$ python3 -q
>>> import numpy as np
>>> import numpy.linalg as la
>>> np.set_printoptions(precision=3, suppress=True, linewidth=100, sign=" ")
>>> rd = lambda a: np.round(a, 3) + 0
>>> data = np.load("data.npy")
>>> data
array([[ 0,  2,  0,  2],
       [ 0,  0,  0,  0],
       [ 0,  2,  0,  2],
       [ 0,  0,  0,  0]])
>>> np.abs(np.diag(la.qr(data)[1])) > 1e-9
array([False,  True, False, False])
>>> rd(np.trace(la.pinv(data) @ data))
np.float64(1.0)
>>> rd(la.det(data.T))
np.float64(0.0)
>>> rd(la.det(data[::-1]))
np.float64(0.0)
>>> np.poly(data)
array([ 1.,  0.,  0.,  0.,  0.])
>>> rd(la.eigvals(data).sum().real)
np.float64(0.0)
>>> left, sigma, vt = la.svd(data)
>>> np.argmax(sigma[:-1] / (sigma[1:] + 1e-6)) + 1
np.int64(1)
>>> A2 = left[:, :1] @ np.diag(sigma[:1]) @ vt[:1]
>>> rd(np.abs(data - A2).max())
np.float64(0.0)
>>> rd(la.norm(data - A2, 2)), rd(sigma[1])
(np.float64(0.0), np.float64(0.0))
>>> rd(la.norm(data - A2) / la.norm(data))
np.float64(0.0)
>>> la.matrix_rank(data, rtol=0.05)
np.int64(1)
>>> rank = la.matrix_rank(data)
>>> rank
np.int64(1)
>>> N = la.svd(data)[2][rank:].T
>>> la.matrix_rank(data.T @ data), la.matrix_rank(data @ data.T)
(np.int64(1), np.int64(1))
>>> [int(la.matrix_rank(np.delete(data, i, axis=0))) for i in range(4)]
[1, 1, 1, 1]
>>> rng = np.random.default_rng(295494)
>>> z = rng.permutation(4)
>>> z
array([ 0,  1,  2,  3])
>>> A2 = data[z][:, z]
>>> rd(np.sort(np.abs(la.eigvals(A2))))
array([ 0.,  0.,  0.,  0.])
>>> M = np.load("sample9.npy")
>>> M
array([[-1,  5,  9,  2,  9, -7, -1],
       [ 4,  7,  8,  1,  2, -2, -9],
       [-5, -2,  4,  3,  6, -5, -3],
       [ 1, -6,  6, -2, -4, -6, -4],
       [-7,  9, -1,  3, -4, -2, -9],
       [ 7, -3, -7, -8,  8,  4,  7],
       [ 8, -2, -9,  6,  5,  2, -4]])
>>> A2 = M + rng.integers(-2, 3, (7, 6)) @ rng.integers(-2, 3, (6, 7))
>>> A2
array([[  9,   9,   4,  -5,   7, -16,   2],
       [  1,  15,   7,  -5,   5,   4, -15],
       [  2,  -4,   6,   4,   7,  -8,  -4],
       [  7, -15,   3,   7,  -8, -17,   5],
       [ -3,   9,   0,   5, -19,  -7,  -3],
       [ 15,   0, -11, -12,  -3,  -4,  11],
       [ -2,   2,  -3,   3,   6,  18, -17]])
>>> la.matrix_rank(A2 - M, tol=1e-8)
np.int64(6)
>>> rd(la.svd(A2 - M, compute_uv=False))
array([ 38.626,  19.511,  15.289,   7.189,   2.741,   1.842,   0.   ])
>>> np.abs(A2 - M).sum(axis=1)
array([ 40,  33,  17,  51,  33,  42,  53])
>>> A2 - M
array([[ 10,   4,  -5,  -7,  -2,  -9,   3],
       [ -3,   8,  -1,  -6,   3,   6,  -6],
       [  7,  -2,   2,   1,   1,  -3,  -1],
       [  6,  -9,  -3,   9,  -4, -11,   9],
       [  4,   0,   1,   2, -15,  -5,   6],
       [  8,   3,  -4,  -4, -11,  -8,   4],
       [-10,   4,   6,  -3,   1,  16, -13]])
>>> x0 = np.array([2, 3, -3, -1, 1, 0, -3])
>>> rhs = M @ x0
>>> b, lr = np.zeros(7), 1 / la.norm(M, 2) ** 2
>>> for i in range(25):
...     b -= lr * M.T @ (M @ b - rhs)
...     if i % 5 == 0: print(i, round(la.norm(M @ b - rhs), 3))
... 
0 51.224
5 14.215
10 9.403
15 7.14
20 5.619
>>> rd(la.cond(M))
np.float64(9.53)
>>> np.argsort(-la.norm(data, axis=0).round(6), kind="stable")[:3]
array([ 1,  3,  0])
>>> mat = np.loadtxt("dump.csv", delimiter=",")
>>> mat
array([[ 1.777,  4.671,  0.142],
       [ 4.283, -0.494,  2.533],
       [-4.724, -1.573, -0.454],
       [-0.314, -2.245,  4.457],
       [-0.919, -3.711, -3.223],
       [-3.371,  0.052, -3.693],
       [ 4.626, -1.896, -0.066],
       [ 3.783, -3.249, -0.367],
       [ 4.816, -0.436,  1.27 ],
       [ 0.432,  3.671, -3.367],
       [-0.38 , -3.573, -3.477],
       [-3.353, -1.553,  3.368],
       [ 1.517, -4.073,  2.471],
       [ 4.987, -0.075, -0.352],
       [-4.978,  0.064,  0.462],
       [ 1.113,  2.685, -4.069],
       [-3.693, -2.881, -1.748],
       [ 3.937,  1.002, -2.915],
       [ 3.352, -2.336,  2.882],
       [ 1.394,  4.684, -1.058],
       [-1.096,  4.136, -2.587],
       [-0.931,  3.994, -2.86 ],
       [-1.952, -4.412, -1.314],
       [ 2.774, -1.122, -4.006],
       [-1.691,  3.69 , -2.92 ],
       [-1.065,  4.831, -0.725],
       [ 0.715, -4.792, -1.234]])
>>> A2 = mat / np.sqrt((mat ** 2).mean(axis=1, keepdims=True))
>>> rd(la.norm(A2, axis=1))
array([ 1.732,  1.732,  1.732,  1.732,  1.732,  1.732,  1.732,  1.732,  1.732,  1.732,  1.732,
        1.732,  1.732,  1.732,  1.732,  1.732,  1.732,  1.732,  1.732,  1.732,  1.732,  1.732,
        1.732,  1.732,  1.732,  1.732,  1.732])
>>> la.matrix_rank(A2) == la.matrix_rank(mat)
np.True_
>>> la.matrix_rank(mat - mat.mean(axis=1, keepdims=True))
np.int64(2)
>>> d = la.norm(mat[:, None] - mat[None], axis=-1)
>>> d.mean(axis=1).argmax()
np.int64(11)
>>> rd(la.norm(mat, axis=1))
array([ 5.   ,  5.   ,  5.   ,  5.   ,  5.   ,  5.   ,  5.   ,  5.   ,  5.   ,  5.   ,  5.   ,
        5.   ,  5.   ,  5.   ,  5.   ,  5.   ,  4.999,  5.   ,  5.   ,  5.   ,  5.   ,  5.   ,
        5.   ,  5.   ,  5.   ,  5.   ,  5.   ])
>>> J = np.loadtxt("w.csv", delimiter=",")
>>> J
array([[-160.13 ,  140.714,  -18.323,  -82.335,  141.818,   99.178],
       [-158.974,  141.866,  -19.968,  -79.943,  140.592,  100.835],
       [-160.017,  140.909,  -18.876,  -80.938,  141.027,   99.559],
       [-160.041,  140.772,  -21.118,  -80.512,  140.689,   98.155],
       [-159.117,  139.98 ,  -21.505,  -81.597,  139.636,   99.272],
       [-158.314,  139.402,  -21.786,  -80.201,  139.826,  100.712],
       [-158.653,  140.479,  -19.528,  -80.036,  139.424,   99.962],
       [-158.771,  140.996,  -22.019,  -79.365,  140.049,  102.023],
       [-161.612,  141.181,  -18.542,  -81.298,  138.482,   98.706],
       [-159.972,  138.555,  -19.828,  -79.348,  140.209,   99.869],
       [-161.128,  140.455,  -19.093,  -80.723,  141.366,   99.987],
       [-161.98 ,  140.86 ,  -19.878,  -80.99 ,  139.833,  100.989],
       [-160.902,  141.119,  -21.014,  -79.862,  139.151,   99.721],
       [-158.417,  140.038,  -20.041,  -80.994,  139.398,  101.062],
       [-160.355,  139.227,  -20.04 ,  -79.927,  141.536,  100.781],
       [-161.322,  140.363,  -19.17 ,  -78.956,  139.109,  100.222],
       [-159.287,  139.529,  -20.533,  -80.8  ,  139.258,   98.895],
       [-158.953,  138.65 ,  -19.841,  -80.651,  142.261,  100.137],
       [-160.345,  139.888,  -19.935,  -79.011,  138.376,   99.688],
       [-160.048,  138.192,  -21.009,  -80.131,  139.201,   98.293],
       [-159.837,  138.717,  -20.855,  -78.466,  139.238,  100.223]])
>>> left, sigma, vt = la.svd(J)
>>> rd(sigma)
array([ 1309.37 ,     5.895,     5.299,     4.207,     3.915,     2.453])
>>> A2 = left[:, :1] @ np.diag(sigma[:1]) @ vt[:1]
>>> rd(la.norm(J - A2, 2)), rd(sigma[1])
(np.float64(5.895), np.float64(5.895))
>>> z = rng.permutation(3)
>>> A2 = mat[:, z] * rng.choice([-1, 1], 3)
>>> A2
array([[-1.777,  4.671, -0.142],
       [-4.283, -0.494, -2.533],
       [ 4.724, -1.573,  0.454],
       [ 0.314, -2.245, -4.457],
       [ 0.919, -3.711,  3.223],
       [ 3.371,  0.052,  3.693],
       [-4.626, -1.896,  0.066],
       [-3.783, -3.249,  0.367],
       [-4.816, -0.436, -1.27 ],
       [-0.432,  3.671,  3.367],
       [ 0.38 , -3.573,  3.477],
       [ 3.353, -1.553, -3.368],
       [-1.517, -4.073, -2.471],
       [-4.987, -0.075,  0.352],
       [ 4.978,  0.064, -0.462],
       [-1.113,  2.685,  4.069],
       [ 3.693, -2.881,  1.748],
       [-3.937,  1.002,  2.915],
       [-3.352, -2.336, -2.882],
       [-1.394,  4.684,  1.058],
       [ 1.096,  4.136,  2.587],
       [ 0.931,  3.994,  2.86 ],
       [ 1.952, -4.412,  1.314],
       [-2.774, -1.122,  4.006],
       [ 1.691,  3.69 ,  2.92 ],
       [ 1.065,  4.831,  0.725],
       [-0.715, -4.792,  1.234]])
>>> left, _, vt = la.svd(mat.T @ A2)
>>> rd(la.lstsq(mat, A2)[0])
array([[-1.,  0.,  0.],
       [ 0.,  1.,  0.],
       [ 0.,  0., -1.]])
>>> z
array([ 0,  1,  2])
>>> rd(left @ vt)
array([[-1.,  0.,  0.],
       [ 0.,  1.,  0.],
       [ 0.,  0., -1.]])
>>> x0 = np.array([0, 3, 1])
>>> h = np.maximum(A2 @ x0, 0)
>>> rd(np.tanh(A2 @ x0))
array([ 1.   , -0.999, -1.   , -1.   , -1.   ,  0.999, -1.   , -1.   , -0.989,  1.   , -1.   ,
       -1.   , -1.   ,  0.126, -0.264,  1.   , -1.   ,  1.   , -1.   ,  1.   ,  1.   ,  1.   ,
       -1.   ,  0.565,  1.   ,  1.   , -1.   ])
>>> rd(A2.T @ h)
array([ -8.046, 472.754, 278.973])
>>> E = np.load("arr.npy")
>>> E
array([[ 0,  1,  1,  1,  0,  1],
       [ 1,  0,  1,  1,  1,  0],
       [ 1,  1,  0,  0,  0,  0],
       [ 1,  1,  0,  0,  1,  0],
       [ 0,  1,  0,  1,  0,  1],
       [ 1,  0,  0,  0,  1,  0]])
>>> w, evecs = la.eigh(E)
>>> np.abs(evecs[:, -1]).round(6).argmax()
np.int64(1)
>>> np.unique(w.round(6) + 0, return_counts=True)[1]
array([ 1,  1,  1,  1,  1,  1])
>>> rd(w)
array([-2.205, -1.506, -0.466,  0.28 ,  0.728,  3.169])
>>> w.sum(), np.trace(E)
(np.float64(0.0), np.int64(0))
>>> rd(np.abs(evecs[:, -1]))
array([ 0.482,  0.509,  0.313,  0.434,  0.384,  0.273])
>>> W1 = np.array([[-1, -2, -2], [-2, 1, -2], [2, -2, 3], [1, -2, 3]])
>>> b = np.array([-4, 0, 1])
>>> act = np.maximum(data @ W1 + b, 0)
>>> la.matrix_rank(act)
np.int64(1)
>>> Z = np.array([[0, -5], [-2, 7], [4, -3]])
>>> act @ Z
array([[12, -9],
       [ 4, -3],
       [12, -9],
       [ 4, -3]])
>>> (act @ Z).round(6).argmax(axis=1)
array([ 0,  0,  0,  0])
>>> x0 = np.array([1, 3, 1, 1, 1, 0])
>>> rhs = E @ x0
>>> b, lr = np.zeros(6), 1 / la.norm(E, 2) ** 2
>>> for i in range(40):
...     b -= lr * E.T @ (E @ b - rhs)
...     if i % 10 == 0: print(i, round(la.norm(E @ b - rhs), 3))
... 
0 1.365
10 0.468
20 0.361
30 0.3
>>> rd(la.cond(E))
np.float64(11.325)
>>> rd(b)
array([ 1.405,  2.653,  0.942,  0.828,  0.782,  0.576])
>>> left, sigma, vt = la.svd(E, full_matrices=False)
>>> (sigma > 1e-8).sum()
np.int64(6)
>>> rd(np.abs(vt[0]))
array([ 0.482,  0.509,  0.313,  0.434,  0.384,  0.273])
>>> rd(np.cumsum(sigma ** 2) / np.sum(sigma ** 2))
array([ 0.558,  0.828,  0.954,  0.984,  0.996,  1.   ])
>>> rd(left.T @ left)
array([[ 1.,  0.,  0.,  0.,  0.,  0.],
       [ 0.,  1.,  0.,  0.,  0.,  0.],
       [ 0.,  0.,  1.,  0.,  0.,  0.],
       [ 0.,  0.,  0.,  1.,  0.,  0.],
       [ 0.,  0.,  0.,  0.,  1.,  0.],
       [ 0.,  0.,  0.,  0.,  0.,  1.]])
>>> rd(np.sqrt((sigma ** 2).sum())), rd(la.norm(E))
(np.float64(4.243), np.float64(4.243))
>>> rd(sigma)
array([ 3.169,  2.205,  1.506,  0.728,  0.466,  0.28 ])
>>> m1 = np.array([[-3, 2, 1],
...     [-3, 2, 1],
...     [3, -2, -1],
...     [0, 0, 0],
...     [6, -4, -2],
...     [3, -2, -1],
...     [6, -4, -2]])
>>> m1
array([[-3,  2,  1],
       [-3,  2,  1],
       [ 3, -2, -1],
       [ 0,  0,  0],
       [ 6, -4, -2],
       [ 3, -2, -1],
       [ 6, -4, -2]])
>>> # rows and columns are dependent
>>> np.argsort(-la.norm(m1, axis=0).round(6), kind="stable")[:3]
array([ 0,  1,  2])
>>> [round(float(x), 3) for x in la.svd(m1, compute_uv=False)[:3]]
[12.961, 0.0, 0.0]
>>> left, sigma, vt = la.svd(m1, full_matrices=False)
>>> left.shape, sigma.shape, vt.shape
((7, 3), (3,), (3, 3))
>>> rd(sigma / sigma[0])
array([ 1.,  0.,  0.])
>>> rd(left.T @ left)
array([[ 1.,  0.,  0.],
       [ 0.,  1.,  0.],
       [ 0.,  0.,  1.]])
>>> rd(np.sqrt((sigma ** 2).sum())), rd(la.norm(m1))
(np.float64(12.961), np.float64(12.961))
>>> left, sigma, vt = la.svd(m1)
>>> evecs = vt[:(sigma > 1e-8).sum()]
>>> x0 = m1[5] + -2 * m1[4] + rng.integers(2) * np.eye(3)[2]
>>> x0
array([-9.,  6.,  4.])
>>> rd(la.norm(x0 - evecs.T @ evecs @ x0))
np.float64(0.964)
>>> Xs = (J - J.mean(axis=0)) / J.std(axis=0)
>>> rd(Xs.std(axis=0))
array([ 1.,  1.,  1.,  1.,  1.,  1.])
>>> b = la.lstsq(np.delete(Xs, 5, axis=1), Xs[:, 5])[0]
>>> rd(b)
array([ 0.266,  0.361, -0.047,  0.513,  0.298])
>>> rd(1 - np.var(Xs[:, 5] - np.delete(Xs, 5, axis=1) @ b))
np.float64(0.334)
>>> rd(m1 @ la.pinv(m1) @ m1)
array([[-3.,  2.,  1.],
       [-3.,  2.,  1.],
       [ 3., -2., -1.],
       [ 0.,  0.,  0.],
       [ 6., -4., -2.],
       [ 3., -2., -1.],
       [ 6., -4., -2.]])
>>> la.lstsq(m1[:-1].T, m1[-1])[2]
np.int32(1)
>>> rd(np.trace(la.pinv(m1) @ m1))
np.float64(1.0)
>>> A = np.array([[-0.6, -0.3, 0.2, -0.9, 1.4, -0.9, 0.1],
...     [-0.4, 1.8, 1.2, -0.7, 1.2, -1.5, -0.2],
...     [-1.9, 0.6, -1.5, -1.1, 0.4, -2.4, -1.4],
...     [0.4, -0.1, -0.5, -1.6, -0.8, -0.6, 0.9],
...     [-1.9, -0.6, -0.6, -0.7, -0.2, -0.3, -1.2]])
>>> def softmax(z):
...     e = np.exp(z - z.max(axis=-1, keepdims=True))
...     return e / e.sum(axis=-1, keepdims=True)
... 
>>> rd(softmax(A[1] + 2))
array([ 0.045,  0.406,  0.223,  0.033,  0.223,  0.015,  0.055])
>>> rd(softmax(A[1]))
array([ 0.045,  0.406,  0.223,  0.033,  0.223,  0.015,  0.055])
>>> rd(softmax(A).sum(axis=1))
array([ 1.,  1.,  1.,  1.,  1.])
>>> S = A @ A.T / np.sqrt(7)
>>> rd(softmax(S)[1] @ A)
array([-0.676,  1.323,  0.596, -0.803,  1.012, -1.546, -0.365])
>>> softmax(S).round(6).argmax(axis=1)
array([ 2,  1,  2,  3,  2])
